$ python -q
>>> import numpy as np
>>> np.set_printoptions(precision=1, suppress=True, linewidth=140)
>>> def rnd(a):
...     return np.round(a, 1) + 0
... 
>>> arr = np.loadtxt("a.csv", delimiter=",")
>>> arr
array([[-3., -3.,  0.,  0.],
       [ 3.,  3.,  0.,  0.],
       [ 0.,  0., -3., -3.],
       [ 0.,  0.,  3.,  3.]])
>>> rng = np.random.default_rng(98014)
>>> M2 = arr + rng.integers(-2, 3, (4, 2)) @ rng.integers(-2, 3, (2, 4))
>>> M2
array([[-7.,  0.,  0., -1.],
       [ 5.,  1.,  1.,  0.],
       [-4.,  3., -3., -4.],
       [ 6., -4.,  2.,  5.]])
>>> rnd(np.linalg.svd(M2 - arr, compute_uv=False))
array([10.7,  1.6,  0. ,  0. ])
>>> M2 - arr
array([[-4.,  3.,  0., -1.],
       [ 2., -2.,  1.,  0.],
       [-4.,  3.,  0., -1.],
       [ 6., -4., -1.,  2.]])
>>> left, sv, Vt = np.linalg.svd(arr)
>>> np.argmax(sv[:-1] / (sv[1:] + 1e-6)) + 1
np.int64(2)
>>> rnd(sv)
array([6., 6., 0., 0.])
>>> M2 = left[:, :2] @ np.diag(sv[:2]) @ Vt[:2]
>>> rnd(np.abs(arr - M2).max())
np.float64(0.0)
>>> rnd(M2)
array([[-3., -3.,  0.,  0.],
       [ 3.,  3.,  0.,  0.],
       [ 0.,  0., -3., -3.],
       [ 0.,  0.,  3.,  3.]])
>>> rnd(np.linalg.norm(arr - M2) / np.linalg.norm(arr))
np.float64(0.0)
>>> np.linalg.matrix_rank(M2)
np.int64(2)
>>> M = np.array([[1, 0, 0], [1, 1, 0], [2, 1, 1]])
>>> left, sv, Vt = np.linalg.svd(M, full_matrices=False)
>>> rnd(left.T @ left)
array([[1., 0., 0.],
       [0., 1., 0.],
       [0., 0., 1.]])
>>> rnd(sv / sv[0])
array([1. , 0.2, 0.2])
>>> rnd(np.cumsum(sv ** 2) / np.sum(sv ** 2))
array([0.9, 1. , 1. ])
>>> np.abs(left[:, 0]).round(6).argmax()
np.int64(2)
>>> np.linalg.matrix_power(M - np.diag(np.diag(M)), 3)
array([[0, 0, 0],
       [0, 0, 0],
       [0, 0, 0]])
>>> np.linalg.matrix_rank(M - M[0, 0] * np.eye(3))
np.int64(2)
>>> np.prod(np.diag(M)), rnd(np.linalg.det(M))
(np.int64(1), np.float64(1.0))
>>> M @ M
array([[1, 0, 0],
       [2, 1, 0],
       [5, 2, 1]])
>>> x0 = np.array([7, 3, 8])
>>> a = np.maximum(M @ x0, 0)
>>> rnd(np.tanh(M @ x0))
array([1., 1., 1.])
>>> M.T @ a
array([67, 35, 25])
>>> np.maximum(M @ (3 * x0), 0)
array([21, 30, 75])
>>> W0 = np.loadtxt("arr.csv", delimiter=",")
>>> W0
array([[ 3.4,  0. ,  3.8],
       [-3. ,  3.8, -2. ],
       [-2.2, -5.8, -5.4],
       [ 4.9,  5.3,  8.4],
       [ 3.6,  6.5,  6.4],
       [-4.4,  2.9, -4.7],
       [ 2.6,  3. ,  3.7],
       [ 0.2,  2.2,  1.3],
       [-2.9, -1.6, -4.2],
       [-2.8, -0.5, -3.5],
       [ 5.1,  0.6,  5.9],
       [ 2.6, -1.4,  2.5],
       [-3.1,  1.7, -3.5],
       [-2.9, -0.7, -3.7],
       [ 1.8, -3. ,  0.7],
       [ 3.5, -1.4,  3.5],
       [ 5.7,  4.3,  7.4],
       [-2.5, -6. , -5.1],
       [-3.3, -4.1, -4.9],
       [ 4.8,  7.8, 10. ]])
>>> Xs = W0 - W0.mean(axis=0)
>>> left, sv, Vt = np.linalg.svd(Xs, full_matrices=False)
>>> np.searchsorted(np.cumsum(sv ** 2) / (sv ** 2).sum(), 0.9) + 1
np.int64(2)
>>> rnd(sv ** 2 / (sv ** 2).sum())
array([0.8, 0.2, 0. ])
>>> rnd(np.abs(Vt[-1]))
array([0.7, 0.3, 0.6])
>>> (np.sign(left[:, 0]) == np.sign(left[0, 0])).astype(int)
array([1, 0, 0, 1, 1, 0, 1, 1, 0, 0, 1, 1, 0, 0, 0, 1, 1, 0, 0, 1])
>>> np.linalg.matrix_rank(Xs)
np.int64(3)
>>> rnd((sv ** 2).sum() ** 2 / (sv ** 4).sum())
np.float64(1.4)
>>> x0 = np.array([-2, -1, 0])
>>> target = W0 @ x0
>>> rnd(target)
array([ -6.8,   2.2,  10.2, -15.1, -13.7,   5.9,  -8.2,  -2.6,   7.4,   6.1, -10.8,  -3.8,   4.5,   6.5,  -0.6,  -5.6, -15.7,  11. ,  10.7,
       -17.4])
>>> rnd(np.linalg.lstsq(W0, target)[0])
array([-2., -1.,  0.])
>>> target = target + 0.3 * rng.normal(size=20)
>>> rnd(target)
array([ -6.3,   2.9,  10.2, -15. , -13.8,   5.9,  -8.2,  -2.7,   7.7,   6.3, -10.7,  -3.9,   4.1,   6.2,  -0.4,  -5.2, -15.3,  11.3,  10.7,
       -17.5])
>>> beta, *_ = np.linalg.lstsq(W0, target)
>>> beta.round()
array([-2., -1., -0.])
>>> M2 = np.c_[W0[:, :2] @ np.array([[1, 2], [0, 5]]), np.array([1, 3, -3, 4, -4, -2, 3, -4, 4, -5, 1, -3, -5, -2, 5, 0, -5, -2, -3, 2])]
>>> rnd(M2)
array([[  3.4,   6.8,   1. ],
       [ -3. ,  13. ,   3. ],
       [ -2.2, -33.4,  -3. ],
       [  4.9,  36.3,   4. ],
       [  3.6,  39.7,  -4. ],
       [ -4.4,   5.7,  -2. ],
       [  2.6,  20.2,   3. ],
       [  0.2,  11.4,  -4. ],
       [ -2.9, -13.8,   4. ],
       [ -2.8,  -8.1,  -5. ],
       [  5.1,  13.2,   1. ],
       [  2.6,  -1.8,  -3. ],
       [ -3.1,   2.3,  -5. ],
       [ -2.9,  -9.3,  -2. ],
       [  1.8, -11.4,   5. ],
       [  3.5,   0. ,   0. ],
       [  5.7,  32.9,  -5. ],
       [ -2.5, -35. ,  -2. ],
       [ -3.3, -27.1,  -3. ],
       [  4.8,  48.6,   2. ]])
>>> rnd(np.linalg.lstsq(W0, M2[:, 0])[0])
array([1., 0., 0.])
>>> rnd(np.linalg.norm(np.linalg.qr(W0)[0].T @ M2, axis=0) ** 2 / ((M2 ** 2).sum(axis=0) + 1e-12))
array([1. , 1. , 0.1])
>>> np.linalg.matrix_rank(np.c_[W0, M2])
np.int64(4)
>>> A = np.array([[0, 3, 4], [3, 0, 3], [4, 3, 0]])
>>> w, V = np.linalg.eigh(A)
>>> rnd(w.sum()), np.trace(A)
(np.float64(0.0), np.int64(0))
>>> rnd(np.linalg.eigvalsh(A + 3 * np.eye(3)))
array([-1. ,  0.3,  9.7])
>>> rnd(V.T @ A @ V)
array([[-4. ,  0. ,  0. ],
       [ 0. , -2.7,  0. ],
       [ 0. ,  0. ,  6.7]])
>>> (w > 1e-8).sum(), (w < -1e-8).sum()
(np.int64(1), np.int64(2))
>>> rnd(np.linalg.eigvalsh(A @ A))
array([ 7.2, 16. , 44.8])
>>> rnd(V.T @ V)
array([[1., 0., 0.],
       [0., 1., 0.],
       [0., 0., 1.]])
>>> rnd(w)
array([-4. , -2.7,  6.7])
>>> m1 = np.triu(rng.random((4, 4)) < 0.6, 1).astype(int)
>>> m1 = m1 + m1.T
>>> m1
array([[0, 0, 0, 1],
       [0, 0, 1, 0],
       [0, 1, 0, 1],
       [1, 0, 1, 0]])
>>> np.diff(m1, axis=0)
array([[ 0,  0,  1, -1],
       [ 0,  1, -1,  1],
       [ 1, -1,  1, -1]])
>>> rnd(m1.mean(axis=0))
array([0.2, 0.2, 0.5, 0.5])
>>> m1.sum(axis=1)
array([1, 1, 2, 2])
>>> np.count_nonzero(m1)
np.int64(6)
>>> np.linalg.matrix_rank(m1)
np.int64(4)
>>> np.unravel_index(np.abs(m1).argmax(), m1.shape)
(np.int64(0), np.int64(3))
>>> rnd(np.linalg.norm(m1))
np.float64(2.4)
>>> x0 = np.array([0, 3, 3, 1])
>>> target = m1 @ x0
>>> target
array([1, 3, 4, 3])
>>> rnd(np.linalg.solve(m1, 5 * target))
array([ 0., 15., 15.,  5.])
>>> rnd(np.linalg.solve(m1.T, m1[3]))
array([0., 0., 0., 1.])
>>> rnd(np.linalg.solve(m1, target))
array([0., 3., 3., 1.])
